$ python -q
>>> import numpy as np
>>> np.set_printoptions(precision=2, suppress=True, linewidth=120, sign=" ")
>>> def rnd(a):
...     return np.round(a, 2) + 0
... 
>>> E = np.load("run3.npy")
>>> print(E)
[[  4.76   6.4   15.81   1.38]
 [  4.42   7.11  17.15   0.29]
 [  2.51   1.96   3.78   1.33]
 [ -5.24  -1.22   2.1   -6.79]
 [  2.63   0.21   9.57   4.02]
 [  2.33  -0.96   3.     4.03]
 [ -3.51  -7.72  -5.19   1.66]
 [ -0.23  -3.49  -0.96   2.5 ]
 [ 18.59  18.91  30.53  10.11]
 [  5.58   1.09   6.38   7.01]
 [ -2.95  -6.26   2.97   1.91]
 [  8.2    8.8   22.88   4.7 ]
 [ -5.16  -6.09   3.4   -1.42]
 [ -3.1   -4.38   1.44  -0.45]
 [ -0.81  -0.27   5.8   -0.91]
 [  8.49   8.3   12.     4.35]
 [-12.85 -20.28 -20.13  -0.53]
 [ -6.81 -10.02  -3.49  -0.52]
 [ -3.    -3.77   5.08  -0.52]
 [  7.48   4.14  15.34   7.63]
 [  8.04   8.22  13.73   3.99]
 [ 13.44   8.66  15.34  11.55]
 [-11.32 -13.77 -11.86  -4.13]
 [ 12.14  13.5   22.5    5.46]
 [  0.88   1.63  10.62   0.12]
 [ -0.05  -4.86  -2.64   3.98]
 [ -1.85  -2.63  11.33   0.7 ]
 [ -6.17  -5.9    2.35  -3.21]
 [ -3.96  -1.02   7.42  -4.51]
 [  5.48   3.1    8.85   5.05]]
>>> labels = E[:, 2] > np.median(E[:, 2])
>>> u = E[labels].mean(axis=0) - E[~labels].mean(axis=0)
>>> print(np.argsort(-np.abs(u).round(6), kind="stable"))
[ 2  1  0  3]
>>> print(labels.astype(int))
[ 1  1  0  0  1  0  0  0  1  1  0  1  0  0  0  1  0  0  0  1  1  1  0  1  1  0  1  0  1  1]
>>> print(((E - E.mean(axis=0)) @ u > 0).astype(int))
[ 1  1  0  0  1  0  0  0  1  1  0  1  0  0  0  1  0  0  0  1  1  1  0  1  1  0  1  0  0  1]
>>> print(rnd(u))
[ 10.05  11.56  15.59   4.33]
>>> J = np.loadtxt("data.csv", delimiter=",")
>>> print(J)
[[-1.4 -0.3  1.1  0.1  0.9 -1.1]
 [-1.6  0.9 -1.7 -1.1  1.   0. ]
 [ 1.5  0.4  0.5  0.2  0.7  0.1]
 [-2.4  0.7  0.8  0.   0.8 -1.2]
 [-0.9 -0.5 -0.2 -0.8 -0.8  1. ]]
>>> vec = np.array([-3, -1, 3, 3, 2, -1])
>>> a = np.maximum(J @ vec, 0)
>>> print(rnd(np.maximum(J @ (3 * vec), 0)))
[ 33.    0.    0.   35.1   0. ]
>>> print(rnd(np.maximum(J @ vec, 0) - np.maximum(-J @ vec, 0)))
[11.  -2.5 -1.5 11.7 -2.4]
>>> F = np.load("mat.npy")
>>> print(F)
[[-1.92  2.83  2.09  1.43  1.98 -1.18 -2.1 ]
 [-1.96  2.87  1.94  1.36  2.46 -1.47 -1.66]
 [-1.54  2.37  1.59  1.68  1.85 -1.15 -2.01]
 [-2.15  3.21  2.1   1.13  2.38 -0.7  -1.58]
 [-1.93  3.03  2.25  1.2   2.12 -0.85 -1.75]
 [-1.77  3.2   2.1   0.63  2.69 -1.49 -1.95]
 [-2.03  3.14  1.95  1.42  2.09 -0.67 -2.04]
 [-1.94  2.82  1.46  0.81  1.76 -0.91 -1.83]
 [ 0.72 -2.78  3.12 -2.05 -1.06  2.07 -0.77]
 [ 0.9  -3.15  3.16 -2.2  -1.39  1.94 -0.71]
 [ 1.18 -3.39  2.94 -2.22 -0.56  1.95 -0.71]
 [ 1.17 -3.22  2.69 -1.82 -0.45  1.88 -1.12]
 [ 0.34 -3.4   3.12 -2.09 -0.77  2.21 -0.88]
 [ 0.84 -2.99  3.35 -1.95 -1.44  2.02 -1.2 ]
 [ 0.61 -2.81  2.94 -1.77 -0.96  2.63 -1.31]
 [ 1.22 -2.61  3.19 -2.19 -1.12  2.12 -1.04]]
>>> D = np.linalg.norm(E[:, None] - E[None], axis=-1)
>>> print(rnd(D[:5, :5]))
[[  0.     1.9   13.02  20.32   9.42]
 [  1.9    0.    14.49  20.96  11.05]
 [ 13.02  14.49   0.    11.79   6.62]
 [ 20.32  20.96  11.79   0.    15.38]
 [  9.42  11.05   6.62  15.38   0.  ]]
>>> print(D[18].round(6).argsort(kind="stable")[:4])
[ 18  13  12  10]
>>> print((D + 1e9 * np.eye(30)).round(6).argmin(axis=1))
[  1   0   5  28  29   2  17  25  23  29  13  23  27  10  18  20  22   6  13  20  15  19  17  11   4   7  24  12  14
   9]
>>> other = F / np.sqrt((F ** 2).mean(axis=1, keepdims=True))
>>> print(rnd(other[11]))
[ 0.59 -1.63  1.36 -0.92 -0.23  0.95 -0.57]
>>> print(np.linalg.matrix_rank(F - F.mean(axis=1, keepdims=True)))
6
>>> print(np.linalg.matrix_rank(other) == np.linalg.matrix_rank(F))
True
>>> other = np.c_[F[:, :2] @ np.array([[1, -2], [-1, -1]]), np.array([4, 3, 3, 5, -3, 0, 2, -5, -3, 0, 4, -3, 2, 5, -2, 0])]
>>> print(rnd(other))
[[-4.75  1.01  4.  ]
 [-4.83  1.05  3.  ]
 [-3.91  0.71  3.  ]
 [-5.36  1.09  5.  ]
 [-4.96  0.83 -3.  ]
 [-4.97  0.34  0.  ]
 [-5.17  0.92  2.  ]
 [-4.76  1.06 -5.  ]
 [ 3.5   1.34 -3.  ]
 [ 4.05  1.35  0.  ]
 [ 4.57  1.03  4.  ]
 [ 4.39  0.88 -3.  ]
 [ 3.74  2.72  2.  ]
 [ 3.83  1.31  5.  ]
 [ 3.42  1.59 -2.  ]
 [ 3.83  0.17  0.  ]]
>>> print(np.linalg.matrix_rank(np.c_[F, other]))
8
>>> print(rnd(np.linalg.norm(other - F @ np.linalg.lstsq(F, other)[0], axis=0)))
[  0.     0.    10.38]
>>> print(rnd(np.linalg.norm(np.linalg.qr(F)[0].T @ other, axis=0) ** 2 / ((other ** 2).sum(axis=0) + 1e-12)))
[ 1.    1.    0.34]
>>> other = np.array([[-3, -2, 3, -2, -3, -2, 3, 0],
...     [-3, 1, -1, -3, 0, 0, 3, -1],
...     [0, 1, 2, -3, 0, -3, 3, 1],
...     [-1, -2, 0, 1, -2, -2, 2, -1],
...     [-3, 0, -2, -1, -2, -3, 3, -3],
...     [-1, -3, -1, -3, -3, 3, -2, 3],
...     [3, 1, 1, 1, 0, -3, 3, 2],
...     [0, 3, 3, 2, -3, -2, -2, -2]])
>>> other[-1] = other[0]
>>> mat = other + 0.1 * np.eye(8)
>>> print(mat)
[[-2.9 -2.   3.  -2.  -3.  -2.   3.   0. ]
 [-3.   1.1 -1.  -3.   0.   0.   3.  -1. ]
 [ 0.   1.   2.1 -3.   0.  -3.   3.   1. ]
 [-1.  -2.   0.   1.1 -2.  -2.   2.  -1. ]
 [-3.   0.  -2.  -1.  -1.9 -3.   3.  -3. ]
 [-1.  -3.  -1.  -3.  -3.   3.1 -2.   3. ]
 [ 3.   1.   1.   1.   0.  -3.   3.1  2. ]
 [-3.  -2.   3.  -2.  -3.  -2.   3.   0.1]]
>>> W = np.array([[3, 0, 0, 3, 2],
...     [3, 3, 2, 3, 1],
...     [3, 2, 1, 0, 0],
...     [0, 3, 0, 3, 1],
...     [3, 0, 1, 0, 3],
...     [3, 1, 0, 3, 1],
...     [2, 3, 2, 3, 1],
...     [1, 2, 1, 1, 1]])
>>> coef = np.array([2, 4, 4, 4, 1])
>>> hid = np.maximum(mat @ W + coef, 0)
>>> print((hid > 0).astype(int))
[[ 0  1  1  0  0]
 [ 0  1  1  0  0]
 [ 1  1  1  0  0]
 [ 0  1  1  0  0]
 [ 0  0  1  0  0]
 [ 0  0  0  0  0]
 [ 1  1  1  1  1]
 [ 0  1  1  0  0]]
>>> basis = np.array([[3, -3], [1, 0], [3, 1], [1, 1], [3, -3]])
>>> print(rnd(hid @ basis))
[[ 23.    6. ]
 [ 33.9  10.2]
 [ 83.4 -12.8]
 [  6.3   1. ]
 [  9.3   3.1]
 [  0.    0. ]
 [171.1 -45.4]
 [ 23.5   6.1]]
>>> print((hid @ basis).round(6).argmax(axis=1))
[ 0  0  0  0  0  0  0  0]
>>> print(W @ basis)
[[ 18 -12]
 [ 24  -7]
 [ 14  -8]
 [  9   0]
 [ 21 -17]
 [ 16  -9]
 [ 21  -4]
 [ 12  -4]]
>>> vec = np.array([2, 3, -1, 2, -1, 2, 2, -1])
>>> rhs = mat @ vec
>>> coef, lr = np.zeros(8), 1 / np.linalg.norm(mat, 2) ** 2
>>> for i in range(150):
...     coef -= lr * mat.T @ (mat @ coef - rhs)
...     if i % 50 == 0: print(i, round(np.linalg.norm(mat @ coef - rhs), 2))
... 
0 12.08
50 2.2
100 1.4
>>> print(rnd(np.linalg.cond(mat)))
152.4
>>> print(np.linalg.norm(mat, axis=1).argmax())
5
>>> print(rnd(np.linalg.norm(mat) ** 2 / np.linalg.norm(mat, 2) ** 2))
2.02
>>> print(rnd(np.linalg.norm(mat, axis=1)))
[ 6.89  5.5   5.78  4.38  6.68  7.18  5.88  6.93]
>>> A = 4 * np.eye(4) + np.ones((4, 4))
>>> print(A)
[[ 5.  1.  1.  1.]
 [ 1.  5.  1.  1.]
 [ 1.  1.  5.  1.]
 [ 1.  1.  1.  5.]]
>>> # equal to its transpose
>>> other = A / np.sqrt((A ** 2).mean(axis=1, keepdims=True))
>>> print(rnd(np.linalg.norm(other, axis=1)))
[ 2.  2.  2.  2.]
>>> print(rnd(other[2]))
[ 0.38  0.38  1.89  0.38]
>>> hat = np.triu(np.array([[2, 0, 1, 1], [1, -2, -1, -1], [-1, 1, 0, -1], [-2, 1, 2, -1]]), 1) + np.eye(4)
>>> other = hat @ A @ np.linalg.inv(hat)
>>> print(hat @ A - A @ hat)
[[ 2.  2.  2.  3.]
 [-2. -2. -2. -1.]
 [-1. -1. -1.  0.]
 [ 0.  0.  0.  1.]]
>>> print(np.trace(other), np.trace(A))
20.0 20.0
>>> print(other)
[[ 7.  3.  3.  6.]
 [-1.  3. -1. -2.]
 [ 0.  0.  4.  0.]
 [ 1.  1.  1.  6.]]
>>> Uu, sigma, Vt = np.linalg.svd(A, full_matrices=False)
>>> print(rnd(Uu.T @ Uu))
[[ 1.  0.  0.  0.]
 [ 0.  1.  0.  0.]
 [ 0.  0.  1.  0.]
 [ 0.  0.  0.  1.]]
>>> print(rnd(sigma))
[ 8.  4.  4.  4.]
>>> print(np.allclose(Uu * sigma @ Vt, A))
True
>>> print(np.abs(Uu[:, 0]).round(6).argmax())
0
>>> print(rnd(np.abs(Vt[0])))
[ 0.5  0.5  0.5  0.5]
>>> print(rnd(Vt @ Vt.T))
[[ 1.  0.  0.  0.]
 [ 0.  1.  0.  0.]
 [ 0.  0.  1.  0.]
 [ 0.  0.  0.  1.]]
>>> print(rnd(Uu.T @ A @ Vt.T))
[[ 8.  0.  0.  0.]
 [ 0.  4.  0.  0.]
 [ 0.  0.  4.  0.]
 [ 0.  0.  0.  4.]]
>>> M = np.load("sample2.npy")
>>> print(rnd(M))
[[-0.84  0.3  -0.11 -0.44]
 [ 0.09 -0.57 -0.71 -0.4 ]
 [ 0.46  0.75 -0.39 -0.27]
 [-0.28  0.14 -0.58  0.76]]
>>> # orthonormal columns
>>> print(rnd(np.linalg.svd(M, compute_uv=False)))
[ 1.  1.  1.  1.]
>>> print(rnd(M[:, 3] @ M[:, 0]))
0.0
>>> print(rnd(M.T @ M))
[[ 1.  0.  0.  0.]
 [ 0.  1.  0.  0.]
 [ 0.  0.  1.  0.]
 [ 0.  0.  0.  1.]]
>>> print(rnd(np.einsum("ij,ji->", M, M)))
1.1
>>> print(rnd(np.linalg.eigvals(M)))
[ 1.  +0.j   -1.  +0.j   -0.52+0.85j -0.52-0.85j]
>>> print(rnd(np.linalg.det(M[::-1])))
-1.0
>>> print(rnd(np.poly(M)))
[ 1.    1.05  0.   -1.05 -1.  ]
>>> print(rnd(np.linalg.det(M.T)))
-1.0
>>> data = np.load("x.npy")
>>> print(data)
[[ 1  0  0]
 [-1  1  0]
 [ 2  2  1]]
>>> # triangular: eigenvalues sit on the diagonal
>>> other = np.array([[-3, 3], [-2, 1], [2, 2], [0, 0], [-1, -3], [-1, -2]])
>>> print(rnd(np.einsum("ij->j", J)))
[-4.8  1.2  0.5 -1.6  2.6 -1.2]
>>> print(rnd(np.einsum("ik,kj->ji", J, other)))
[[  7.2  -1.4  -5.1   7.8   3.1]
 [ -2.8 -10.3   3.6  -4.9  -3.2]]
>>> print(rnd(other.T @ J.T))
[[  7.2  -1.4  -5.1   7.8   3.1]
 [ -2.8 -10.3   3.6  -4.9  -3.2]]
